% python3 -q
>>> import numpy as np
>>> from numpy import linalg as LA
>>> np.set_printoptions(precision=1, suppress=True, linewidth=100, sign=" ")
>>> tidy = lambda a: np.round(a, 1) + 0
>>> W0 = np.array([[15, -10, 24, -16],
...     [10, 10, 16, 16],
...     [-15, 10, -24, 16],
...     [-10, -10, -16, -16]])
>>> left, sigma, vt = LA.svd(W0)
>>> print(np.argmax(sigma[:-1] / (sigma[1:] + 1e-6)) + 1)
2
>>> tidy(sigma)
array([ 49.4,  36. ,   0. ,   0. ])
>>> Y = left[:, :2] @ np.diag(sigma[:2]) @ vt[:2]
>>> LA.matrix_rank(Y)
np.int64(2)
>>> tidy(np.abs(W0 - Y).max())
np.float64(0.0)
>>> tidy(LA.norm(W0 - Y, 2)), tidy(sigma[2])
(np.float64(0.0), np.float64(0.0))
>>> r = LA.matrix_rank(W0)
>>> r
np.int64(2)
>>> null = LA.svd(W0)[2][r:].T
>>> LA.matrix_rank(W0.T @ W0), LA.matrix_rank(W0 @ W0.T)
(np.int64(2), np.int64(2))
>>> print(tidy(null @ null.T))
[[ 0.7  0.  -0.4  0. ]
 [ 0.   0.7  0.  -0.4]
 [-0.4  0.   0.3  0. ]
 [ 0.  -0.4  0.   0.3]]
>>> tidy(LA.norm(W0, 2) / LA.norm(W0))
np.float64(0.8)
>>> np.argsort(-LA.norm(W0, axis=0).round(6), kind="stable")[:3]
array([ 2,  3,  0])
>>> LA.matrix_rank(W0, rtol=0.1)
np.int64(2)
>>> LA.rank(W0)
Traceback (most recent call last):
  File "<python-input-20>", line 1, in <module>
    LA.rank(W0)
    ^^^^^^^
AttributeError: module 'numpy.linalg' has no attribute 'rank'
>>> tidy(LA.svd(W0, compute_uv=False))
array([ 49.4,  36. ,   0. ,   0. ])
>>> W0 - W0[0]
array([[  0,   0,   0,   0],
       [ -5,  20,  -8,  32],
       [-30,  20, -48,  32],
       [-25,   0, -40,   0]])
>>> np.abs(W0).max()
np.int64(24)
>>> print(W0.sum(axis=1))
[ 13  52 -13 -52]
>>> W0.mean(axis=0)
array([ 0.,  0.,  0.,  0.])
>>> LA.matrix_rank(W0)
np.int64(2)
>>> np.count_nonzero(W0)
np.int64(16)
>>> Y = np.array([[5, 7], [-8, -8]])
>>> basis = np.array([[3, 5, 0, 0, 4, 3, 4],
...     [6, 9, 1, 4, 8, 6, 8],
...     [6, 0, 4, 1, 2, 2, 9],
...     [6, 1, 0, 3, 4, 6, 3],
...     [8, 5, 9, 8, 7, 8, 8],
...     [9, 1, 1, 8, 4, 4, 0],
...     [2, 9, 8, 7, 2, 0, 1]])
>>> J = np.block([[Y, np.array([[1, 3, 5, 0, 3, 1, 4], [0, 2, 0, 4, 3, 4, 3]])], [np.zeros((7, 2)), basis]])
>>> J
array([[ 5.,  7.,  1.,  3.,  5.,  0.,  3.,  1.,  4.],
       [-8., -8.,  0.,  2.,  0.,  4.,  3.,  4.,  3.],
       [ 0.,  0.,  3.,  5.,  0.,  0.,  4.,  3.,  4.],
       [ 0.,  0.,  6.,  9.,  1.,  4.,  8.,  6.,  8.],
       [ 0.,  0.,  6.,  0.,  4.,  1.,  2.,  2.,  9.],
       [ 0.,  0.,  6.,  1.,  0.,  3.,  4.,  6.,  3.],
       [ 0.,  0.,  8.,  5.,  9.,  8.,  7.,  8.,  8.],
       [ 0.,  0.,  9.,  1.,  1.,  8.,  4.,  4.,  0.],
       [ 0.,  0.,  2.,  9.,  8.,  7.,  2.,  0.,  1.]])
>>> tidy(J.mean(axis=0))
array([-0.3, -0.1,  4.6,  3.9,  3.1,  3.9,  4.1,  3.8,  4.4])
>>> J.sum(axis=1)
array([ 29.,   0.,  19.,  42.,  24.,  23.,  53.,  27.,  29.])
>>> J.shape
(9, 9)
>>> J.sum(axis=0)
array([-3., -1., 41., 35., 28., 35., 37., 34., 40.])
>>> LA.rank(J)
Traceback (most recent call last):
  File "<python-input-36>", line 1, in <module>
    LA.rank(J)
    ^^^^^^^
AttributeError: module 'numpy.linalg' has no attribute 'rank'
>>> print(tidy(LA.svd(J, compute_uv=False)))
[ 34.3  15.3  11.4  10.1   8.2   4.2   1.8   0.8   0.5]
>>> feats = np.loadtxt("x.csv", delimiter=",")
>>> feats
array([[-3. , -1.7,  5.3,  6.8, -2.7,  5.5, -1.3,  1. , -3.8,  6.1],
       [ 1.8, -2.6,  3. , -2.1, -3.6,  2.4,  4.5,  1. ,  5.1, -0.3],
       [-4.1,  0.6, -0.6,  6.5, -0.4,  1.9, -4.6,  1. , -3.5, -1.1],
       [-1.5, -1.6,  3.4,  3.6, -2.6,  3.7,  0.1,  1. , -0.6,  2.5],
       [-0.3, -1.3,  1.3,  0.9, -2.3,  2. ,  1.1,  1. ,  2.1, -1. ],
       [ 1.4, -2.9,  4.3, -0.8, -3.9,  3.4,  4.2,  1. ,  3.8,  1.8],
       [-1.7,  0.2, -1.9,  2.1, -0.8,  0.3, -1.9,  1. ,  0.9, -4.5],
       [-1.4, -1.3,  2.3,  3.1, -2.3,  3. , -0.2,  1. , -0.1,  1. ],
       [-3.8,  1.5, -3.7,  5. ,  0.5, -0.2, -5.2,  1. , -2. , -5.4],
       [ 1.1, -2. ,  1.9, -1.1, -3. ,  1.9,  3. ,  1. ,  4.1, -1.2],
       [-0.2, -1. ,  0.2,  0.3, -2. ,  1.2,  0.8,  1. ,  2.7, -2.6],
       [-1.1, -1.1,  1.5,  2.3, -2.1,  2.4,  0.1,  1. ,  0.7, -0.3],
       [-2.5, -1. ,  2.4,  5. , -2. ,  3.5, -1.6,  1. , -2. ,  1.9],
       [ 0.8, -3.2,  5.9,  0.6, -4.2,  4.6,  4. ,  1. ,  2.4,  4.3],
       [-1.9,  0.1, -1.4,  2.7, -0.9,  0.7, -2. ,  1. ,  0.3, -3.6],
       [-2.8, -0.6,  1.6,  5.1, -1.6,  3. , -2.1,  1. , -2.1,  1. ],
       [-1.9, -0.5,  0.4,  3.4, -1.5,  1.9, -1.4,  1. , -0.4, -1.1],
       [-1.7, -1.3,  2.6,  3.7, -2.3,  3.3, -0.4,  1. , -0.7,  1.6],
       [-2. ,  0.5, -2.6,  2.4, -0.5, -0.1, -2.5,  1. ,  0.6, -5.2],
       [-1.9, -0.9,  1.5,  3.6, -1.9,  2.6, -1. ,  1. , -0.6,  0.3],
       [-2.6,  0.9, -3.1,  3.3, -0.1, -0.2, -3.5,  1. , -0.3, -5.4],
       [-1.2, -1.4,  2.3,  2.7, -2.4,  2.9,  0.2,  1. ,  0.3,  0.9],
       [-0.4, -1.8,  2.9,  1.7, -2.8,  3.1,  1.4,  1. ,  1.3,  1.2],
       [-0.3, -1. ,  0.3,  0.6, -2. ,  1.3,  0.7,  1. ,  2.4, -2.4],
       [-2.8,  0.1, -0.6,  4.5, -0.9,  1.6, -3. ,  1. , -1.5, -1.9],
       [-1.3,  0. , -1.7,  1.6, -1. ,  0.3, -1.3,  1. ,  1.4, -4.4],
       [-1.4, -0.4, -0.5,  2.1, -1.4,  1.1, -1. ,  1. ,  0.9, -2.8],
       [-0.9, -0.9,  0.7,  1.7, -1.9,  1.8,  0.1,  1. ,  1.3, -1.5],
       [-3.2,  0.6, -1.6,  4.7, -0.4,  1. , -3.8,  1. , -1.7, -3. ],
       [ 2.2, -2.9,  3.6, -2.4, -3.9,  2.7,  5.1,  1. ,  5.4,  0.4],
       [ 0.1, -1.6,  1.7,  0.3, -2.6,  2.1,  1.8,  1. ,  2.7, -0.8],
       [-2.3, -0.6,  1.1,  4.2, -1.6,  2.5, -1.7,  1. , -1.2,  0. ],
       [-2.3, -0.8,  1.8,  4.5, -1.8,  3. , -1.5,  1. , -1.5,  1. ],
       [-1.4, -1.1,  1.8,  3. , -2.1,  2.7, -0.3,  1. ,  0. ,  0.4],
       [-0.6, -1.6,  2.5,  1.8, -2.6,  2.8,  1. ,  1. ,  1.2,  0.7],
       [-1.5, -0.4, -0.3,  2.5, -1.4,  1.3, -1.1,  1. ,  0.5, -2.4],
       [ 1. , -2. ,  2. , -0.9, -3. ,  2. ,  2.9,  1. ,  3.9, -1. ],
       [ 0.7, -2.5,  3.9,  0.2, -3.5,  3.4,  3.2,  1. ,  2.8,  1.8],
       [-0.5, -1. ,  0.4,  1. , -2. ,  1.4,  0.5,  1. ,  2. , -2.2],
       [-1.4, -0.6,  0.2,  2.4, -1.6,  1.6, -0.8,  1. ,  0.6, -1.8],
       [-3.2,  0.7, -2. ,  4.6, -0.3,  0.7, -3.9,  1. , -1.6, -3.5]])
>>> Y = feats / np.sqrt((feats ** 2).mean(axis=1, keepdims=True))
>>> LA.matrix_rank(Y) == LA.matrix_rank(feats)
np.True_
>>> tidy(Y[23])
array([-0.2, -0.7,  0.2,  0.4, -1.4,  0.9,  0.5,  0.7,  1.7, -1.7])
>>> r = LA.matrix_rank(feats)
>>> r
np.int64(8)
>>> null = LA.svd(feats)[2][r:].T
>>> LA.matrix_rank(feats.T @ feats), LA.matrix_rank(feats @ feats.T)
(np.int64(8), np.int64(8))
>>> null.shape
(10, 2)
>>> np.allclose(feats @ null, 0)
True
